>>> import numpy as np
>>> import numpy.linalg as la
>>> np.set_printoptions(suppress=True, linewidth=140)
>>> J = np.loadtxt("a.csv", delimiter=",")
>>> J
array([[-4. , -0.3,  0.5, -2.3],
       [ 6. , -0.8, -0.4,  1.2]])
>>> Uu, sig, vt = la.svd(J, full_matrices=False)
>>> round(float(np.sqrt((sig ** 2).sum())), 2), round(la.norm(J), 2)
(7.74, np.float64(7.74))
>>> np.round(np.abs(vt[0]), 2)
array([0.95, 0.06, 0.08, 0.31])
>>> np.round(Uu.T @ J @ vt.T, 2) + 0
array([[7.61, 0.  ],
       [0.  , 1.4 ]])
>>> np.round(vt @ vt.T, 2) + 0
array([[1., 0.],
       [0., 1.]])
>>> np.abs(Uu[:, 0]).round(6).argmax()
np.int64(1)
>>> sig.round(2)
array([7.61, 1.4 ])
>>> out = J / np.sqrt((J ** 2).mean(axis=1, keepdims=True))
>>> la.matrix_rank(J - J.mean(axis=1, keepdims=True))
np.int64(2)
>>> np.round(J - J.mean(axis=1, keepdims=True), 2)
array([[-2.48,  1.22,  2.02, -0.77],
       [ 4.5 , -2.3 , -1.9 , -0.3 ]])
>>> out[0].round(2)
array([-1.72, -0.13,  0.22, -0.99])
>>> x0 = np.array([1, 0, 0, 1])
>>> (J @ x0).argmax()
np.int64(1)
>>> la.norm(J @ x0) <= la.norm(J, 2) * la.norm(x0) + 1e-9
np.True_
>>> np.sign((J @ x0).round(6))
array([-1.,  1.])
>>> J @ (2 * x0)
array([-12.6,  14.4])
>>> J * x0
array([[-4. , -0. ,  0. , -2.3],
       [ 6. , -0. , -0. ,  1.2]])
>>> A = np.loadtxt("m.csv", delimiter=",")
>>> A
array([[  0.,  -6.,  -5.,  -9.],
       [  6.,   0.,   1., -10.],
       [  5.,  -1.,   0.,   1.],
       [  9.,  10.,  -1.,   0.]])
>>> np.einsum("ij,ji->", A, A)
np.float64(-488.0)
>>> round(float(la.det(2 * A)), 2), round(float(la.det(A)), 2)
(67600.0, 4225.0)
>>> round(la.eigvals(A).sum().real, 2)
np.float64(0.0)
>>> np.round(la.eigvals(A), 2)
array([0.+15.01j, 0.-15.01j, 0. +4.33j, 0. -4.33j])
>>> np.einsum("ii->", A)
np.float64(0.0)
>>> np.round(np.poly(A), 2) + 0
array([   1.,    0.,  244.,    0., 4225.])
>>> np.kron(np.eye(2, dtype=int), A)
array([[  0.,  -6.,  -5.,  -9.,   0.,  -0.,  -0.,  -0.],
       [  6.,   0.,   1., -10.,   0.,   0.,   0.,  -0.],
       [  5.,  -1.,   0.,   1.,   0.,  -0.,   0.,   0.],
       [  9.,  10.,  -1.,   0.,   0.,   0.,  -0.,   0.],
       [  0.,  -0.,  -0.,  -0.,   0.,  -6.,  -5.,  -9.],
       [  0.,   0.,   0.,  -0.,   6.,   0.,   1., -10.],
       [  0.,  -0.,   0.,   0.,   5.,  -1.,   0.,   1.],
       [  0.,   0.,  -0.,   0.,   9.,  10.,  -1.,   0.]])
>>> r0 = np.array([0, 1, 0])
>>> np.polyval(r0, A[2])
array([ 5., -1.,  0.,  1.])
>>> np.array([np.convolve(row, r0, "same") for row in A])
array([[  0.,  -6.,  -5.,  -9.],
       [  6.,   0.,   1., -10.],
       [  5.,  -1.,   0.,   1.],
       [  9.,  10.,  -1.,   0.]])
>>> r0 = np.array([9, 9, 6, 9])
>>> out = A + np.outer(r0, np.eye(4)[0])
>>> la.matrix_rank(la.inv(out) - la.inv(A), tol=1e-8)
np.int64(1)
>>> out
array([[  9.,  -6.,  -5.,  -9.],
       [ 15.,   0.,   1., -10.],
       [ 11.,  -1.,   0.,   1.],
       [ 18.,  10.,  -1.,   0.]])
>>> x0 = np.array([0, -3, 3, 2])
>>> h1 = np.maximum(A @ x0, 0)
>>> h1
array([0., 0., 5., 0.])
>>> A * (h1 > 1e-9)[:, None]
array([[ 0., -0., -0., -0.],
       [ 0.,  0.,  0., -0.],
       [ 5., -1.,  0.,  1.],
       [ 0.,  0., -0.,  0.]])
>>> np.round(np.tanh(A @ x0), 2)
array([-1., -1.,  1., -1.])
>>> np.flatnonzero(h1 > 1e-9)
array([2])
>>> Q, V = la.qr(A[:, :2])[0], la.qr(A[:, 2:])[0]
>>> sig = la.svd(Q.T @ V, compute_uv=False)
>>> round(la.norm(Q @ Q.T - V @ V.T, 2), 2)
np.float64(0.98)
>>> out = np.array([[3, 3], [3, 1], [1, 1]])
>>> W2 = np.array([[-2, -1, -1, 1, 0], [3, -2, -5, 4, 2]])
>>> rng = np.random.default_rng(8089)
>>> E = out @ W2 + 0.02 * rng.normal(size=(3, 5))
>>> E.round(2)
array([[  2.99,  -8.96, -17.99,  14.98,   6.01],
       [ -3.03,  -4.99,  -7.98,   6.97,   2.02],
       [  1.01,  -2.98,  -6.02,   5.02,   1.99]])
>>> np.round(la.norm(E) ** 2 / la.norm(E, 2) ** 2, 2)
np.float64(1.02)
>>> np.round(la.norm(E, axis=1), 2)
array([25.95, 12.26,  8.68])
>>> np.round(la.norm(E[0], 1), 2), round(float(la.norm(E[0], np.inf)), 2)
(np.float64(50.94), 17.99)
>>> round(la.norm(E, 2), 2)
np.float64(29.69)
>>> round(la.norm(E, "nuc"), 2)
np.float64(33.89)
>>> np.round(la.norm(E, axis=0), 2)
array([ 4.37, 10.68, 20.58, 17.26,  6.65])
>>> arr = np.loadtxt("block14.csv", delimiter=",")
>>> arr
array([[ 2.1,  0.7, -0.1, -0.1],
       [ 0. ,  0.4, -0.8,  0.5],
       [-1.5,  0.5,  0.4, -1. ]])
>>> x0 = np.array([-2, -1, -2, -2])
>>> h1 = np.maximum(arr @ x0, 0)
>>> np.round(arr.T @ h1, 2)
array([-5.55,  1.93,  1.32, -3.6 ])
>>> np.round(np.maximum(arr @ x0, 0) - np.maximum(-arr @ x0, 0), 2)
array([-4.5,  0.2,  3.7])
>>> np.round(np.tanh(arr @ x0), 2)
array([-1. ,  0.2,  1. ])
>>> h1.round(2)
array([0. , 0.2, 3.7])
>>> np.flatnonzero(h1 > 1e-9)
array([1, 2])
>>> m1 = np.array([[3, 3, -1], [-1, 3, 3], [3, -1, 3]])
>>> out = la.invert(m1)
Traceback (most recent call last):
  File "<python-input-68>", line 1, in <module>
    out = la.invert(m1)
          ^^^^^^^^^
AttributeError: module 'numpy.linalg' has no attribute 'invert'
>>> out = la.inv(m1)
>>> round(float(la.det(m1) * la.det(out)), 2)
1.0
>>> np.round(la.det(m1) * out, 2)
array([[12., -8., 12.],
       [12., 12., -8.],
       [-8., 12., 12.]])
>>> round(la.slogdet(m1)[0], 2)
np.float64(1.0)
>>> (np.abs(out) > 1e-9).astype(int)
array([[1, 1, 1],
       [1, 1, 1],
       [1, 1, 1]])
>>> np.round(m1 @ out, 2) + 0
array([[1., 0., 0.],
       [0., 1., 0.],
       [0., 0., 1.]])
>>> out.round(2)
array([[ 0.15, -0.1 ,  0.15],
       [ 0.15,  0.15, -0.1 ],
       [-0.1 ,  0.15,  0.15]])
>>> np.round(la.cond(m1), 2)
np.float64(1.25)
